% python3 -q
>>> import numpy as np
>>> from numpy import linalg as LA
>>> np.set_printoptions(suppress=True, linewidth=100)
>>> tidy = lambda a: np.round(a, 4) + 0
>>> arr = np.array([[1, 3, 0, 0, 0, 0],
...     [3, 1, 0, 0, 0, 0],
...     [2, 0, 0, 0, 0, 0],
...     [0, 0, 1, 3, 0, 0],
...     [0, 0, 3, 1, 0, 0],
...     [0, 0, 2, 0, 0, 0],
...     [0, 0, 0, 0, 1, 3],
...     [0, 0, 0, 0, 3, 1],
...     [0, 0, 0, 0, 2, 0]])
>>> proj = arr @ LA.solve(arr.T @ arr, arr.T)
>>> print(tidy(proj))
[[ 0.9615  0.1154 -0.1538  0.      0.      0.      0.      0.      0.    ]
 [ 0.1154  0.6538  0.4615  0.      0.      0.      0.      0.      0.    ]
 [-0.1538  0.4615  0.3846  0.      0.      0.      0.      0.      0.    ]
 [ 0.      0.      0.      0.9615  0.1154 -0.1538  0.      0.      0.    ]
 [ 0.      0.      0.      0.1154  0.6538  0.4615  0.      0.      0.    ]
 [ 0.      0.      0.     -0.1538  0.4615  0.3846  0.      0.      0.    ]
 [ 0.      0.      0.      0.      0.      0.      0.9615  0.1154 -0.1538]
 [ 0.      0.      0.      0.      0.      0.      0.1154  0.6538  0.4615]
 [ 0.      0.      0.      0.      0.      0.     -0.1538  0.4615  0.3846]]
>>> print(np.allclose(proj @ proj, proj))
True
>>> proj @ arr[:, 0]
array([1., 3., 2., 0., 0., 0., 0., 0., 0.])
>>> np.trace(proj)
np.float64(6.0)
>>> feats = np.load("m.npy")
>>> feats
array([[ 0,  4,  0, -2],
       [ 4,  4, -2, -2],
       [ 0,  2,  0,  6],
       [ 2,  2,  6,  6]])
>>> out = feats / LA.norm(feats, axis=1, keepdims=True)
>>> gram = out @ out.T
>>> tidy(LA.norm(out, axis=1))
array([1., 1., 1., 1.])
>>> print((np.abs(gram) > 0.9).astype(int))
[[1 0 0 0]
 [0 1 0 0]
 [0 0 1 0]
 [0 0 0 1]]
>>> rng = np.random.default_rng(62696)
>>> idx = rng.permutation(4)
>>> idx
array([1, 0, 2, 3])
>>> out = feats[idx][:, idx]
>>> np.allclose(out, feats)
False
>>> print(tidy(np.sort(np.abs(LA.eigvals(out)))))
[3.2703 3.2703 8.5618 8.5618]
>>> out
array([[ 4,  4, -2, -2],
       [ 4,  0,  0, -2],
       [ 2,  0,  0,  6],
       [ 2,  2,  6,  6]])
>>> print(tidy(LA.norm(feats, 1)), tidy(LA.norm(feats, np.inf)))
16.0 16.0
>>> LA.norm(feats, axis=1).argmax()
np.int64(3)
>>> tidy(LA.norm(feats) ** 2 / LA.norm(feats, 2) ** 2)
np.float64(1.6864)
>>> feats[2] @ feats[0]
np.int64(-4)
>>> def softmax(z):
...     e = np.exp(z - z.max(axis=-1, keepdims=True))
...     return e / e.sum(axis=-1, keepdims=True)
... 
>>> tidy(softmax(feats).sum(axis=1))
array([1., 1., 1., 1.])
>>> S = feats @ feats.T / np.sqrt(4)
>>> tidy(softmax(S)[1] @ feats)
array([ 3.9998,  4.    , -1.9999, -2.    ])
>>> K = np.array([[-0.5, 1.2, 0.7, 0.1, 0.2, -1.0, 0.0, 0.2, -0.6, 0.3, -0.6, -0.2, 0.8, 1.0],
...     [0.5, -1.7, -0.6, -2.1, -0.5, 0.5, 0.6, 0.5, -1.0, 0.5, 1.1, -1.1, -0.4, -0.5],
...     [0.6, 1.8, -0.3, 1.9, 3.0, 1.1, -1.8, 0.4, 0.4, -0.2, 0.8, -0.3, 0.7, 0.6],
...     [0.4, -1.5, -1.4, -0.2, 0.9, 0.3, 2.5, 1.3, -0.4, 0.2, -1.9, 0.3, -0.7, -1.2],
...     [-0.9, -0.3, -1.3, -1.9, 0.8, 0.5, -0.8, 0.3, 1.5, 0.3, 1.1, 1.2, 1.7, 0.0]])
>>> K
array([[-0.5,  1.2,  0.7,  0.1,  0.2, -1. ,  0. ,  0.2, -0.6,  0.3, -0.6, -0.2,  0.8,  1. ],
       [ 0.5, -1.7, -0.6, -2.1, -0.5,  0.5,  0.6,  0.5, -1. ,  0.5,  1.1, -1.1, -0.4, -0.5],
       [ 0.6,  1.8, -0.3,  1.9,  3. ,  1.1, -1.8,  0.4,  0.4, -0.2,  0.8, -0.3,  0.7,  0.6],
       [ 0.4, -1.5, -1.4, -0.2,  0.9,  0.3,  2.5,  1.3, -0.4,  0.2, -1.9,  0.3, -0.7, -1.2],
       [-0.9, -0.3, -1.3, -1.9,  0.8,  0.5, -0.8,  0.3,  1.5,  0.3,  1.1,  1.2,  1.7,  0. ]])
>>> tidy(LA.norm(K))
np.float64(8.7367)
>>> tidy(LA.svd(K, compute_uv=False))
array([5.7643, 4.1747, 3.8156, 2.7234, 1.9233])
>>> print(tidy(K.sum(axis=1)))
[ 1.6 -4.2  8.7 -1.4  2.2]
>>> np.unravel_index(np.abs(K).argmax(), K.shape)
(np.int64(2), np.int64(4))
>>> np.count_nonzero(K)
np.int64(68)
>>> np.abs(K).max()
np.float64(3.0)
>>> print(tidy(K.mean(axis=0)))
[ 0.02 -0.1  -0.58 -0.44  0.88  0.28  0.1   0.54 -0.02  0.22  0.1  -0.02  0.42 -0.02]
>>> K.ravel(order="F")
array([-0.5,  0.5,  0.6,  0.4, -0.9,  1.2, -1.7,  1.8, -1.5, -0.3,  0.7, -0.6, -0.3, -1.4, -1.3,
        0.1, -2.1,  1.9, -0.2, -1.9,  0.2, -0.5,  3. ,  0.9,  0.8, -1. ,  0.5,  1.1,  0.3,  0.5,
        0. ,  0.6, -1.8,  2.5, -0.8,  0.2,  0.5,  0.4,  1.3,  0.3, -0.6, -1. ,  0.4, -0.4,  1.5,
        0.3,  0.5, -0.2,  0.2,  0.3, -0.6,  1.1,  0.8, -1.9,  1.1, -0.2, -1.1, -0.3,  0.3,  1.2,
        0.8, -0.4,  0.7, -0.7,  1.7,  1. , -0.5,  0.6, -1.2,  0. ])
>>> K.reshape(2, -1)
array([[-0.5,  1.2,  0.7,  0.1,  0.2, -1. ,  0. ,  0.2, -0.6,  0.3, -0.6, -0.2,  0.8,  1. ,  0.5,
        -1.7, -0.6, -2.1, -0.5,  0.5,  0.6,  0.5, -1. ,  0.5,  1.1, -1.1, -0.4, -0.5,  0.6,  1.8,
        -0.3,  1.9,  3. ,  1.1, -1.8],
       [ 0.4,  0.4, -0.2,  0.8, -0.3,  0.7,  0.6,  0.4, -1.5, -1.4, -0.2,  0.9,  0.3,  2.5,  1.3,
        -0.4,  0.2, -1.9,  0.3, -0.7, -1.2, -0.9, -0.3, -1.3, -1.9,  0.8,  0.5, -0.8,  0.3,  1.5,
         0.3,  1.1,  1.2,  1.7,  0. ]])
>>> T = K.reshape(5, 2, -1)
>>> np.swapaxes(T, 1, 2)[0]
array([[-0.5,  0.2],
       [ 1.2, -0.6],
       [ 0.7,  0.3],
       [ 0.1, -0.6],
       [ 0.2, -0.2],
       [-1. ,  0.8],
       [ 0. ,  1. ]])
>>> T.shape
(5, 2, 7)
>>> np.einsum("ihd,jhd->hij", T, T).shape
(2, 5, 5)
>>> T[:, 0]
array([[-0.5,  1.2,  0.7,  0.1,  0.2, -1. ,  0. ],
       [ 0.5, -1.7, -0.6, -2.1, -0.5,  0.5,  0.6],
       [ 0.6,  1.8, -0.3,  1.9,  3. ,  1.1, -1.8],
       [ 0.4, -1.5, -1.4, -0.2,  0.9,  0.3,  2.5],
       [-0.9, -0.3, -1.3, -1.9,  0.8,  0.5, -0.8]])
>>> tidy(T.sum(axis=1))
array([[-0.3,  0.6,  1. , -0.5,  0. , -0.2,  1. ],
       [ 1. , -2.7, -0.1, -1. , -1.6,  0.1,  0.1],
       [ 1. ,  2.2, -0.5,  2.7,  2.7,  1.8, -1.2],
       [ 1.7, -1.9, -1.2, -2.1,  1.2, -0.4,  1.3],
       [-0.6,  1.2, -1. , -0.8,  2. ,  2.2, -0.8]])
>>> T.transpose(1, 0, 2)
array([[[-0.5,  1.2,  0.7,  0.1,  0.2, -1. ,  0. ],
        [ 0.5, -1.7, -0.6, -2.1, -0.5,  0.5,  0.6],
        [ 0.6,  1.8, -0.3,  1.9,  3. ,  1.1, -1.8],
        [ 0.4, -1.5, -1.4, -0.2,  0.9,  0.3,  2.5],
        [-0.9, -0.3, -1.3, -1.9,  0.8,  0.5, -0.8]],

       [[ 0.2, -0.6,  0.3, -0.6, -0.2,  0.8,  1. ],
        [ 0.5, -1. ,  0.5,  1.1, -1.1, -0.4, -0.5],
        [ 0.4,  0.4, -0.2,  0.8, -0.3,  0.7,  0.6],
        [ 1.3, -0.4,  0.2, -1.9,  0.3, -0.7, -1.2],
        [ 0.3,  1.5,  0.3,  1.1,  1.2,  1.7,  0. ]]])
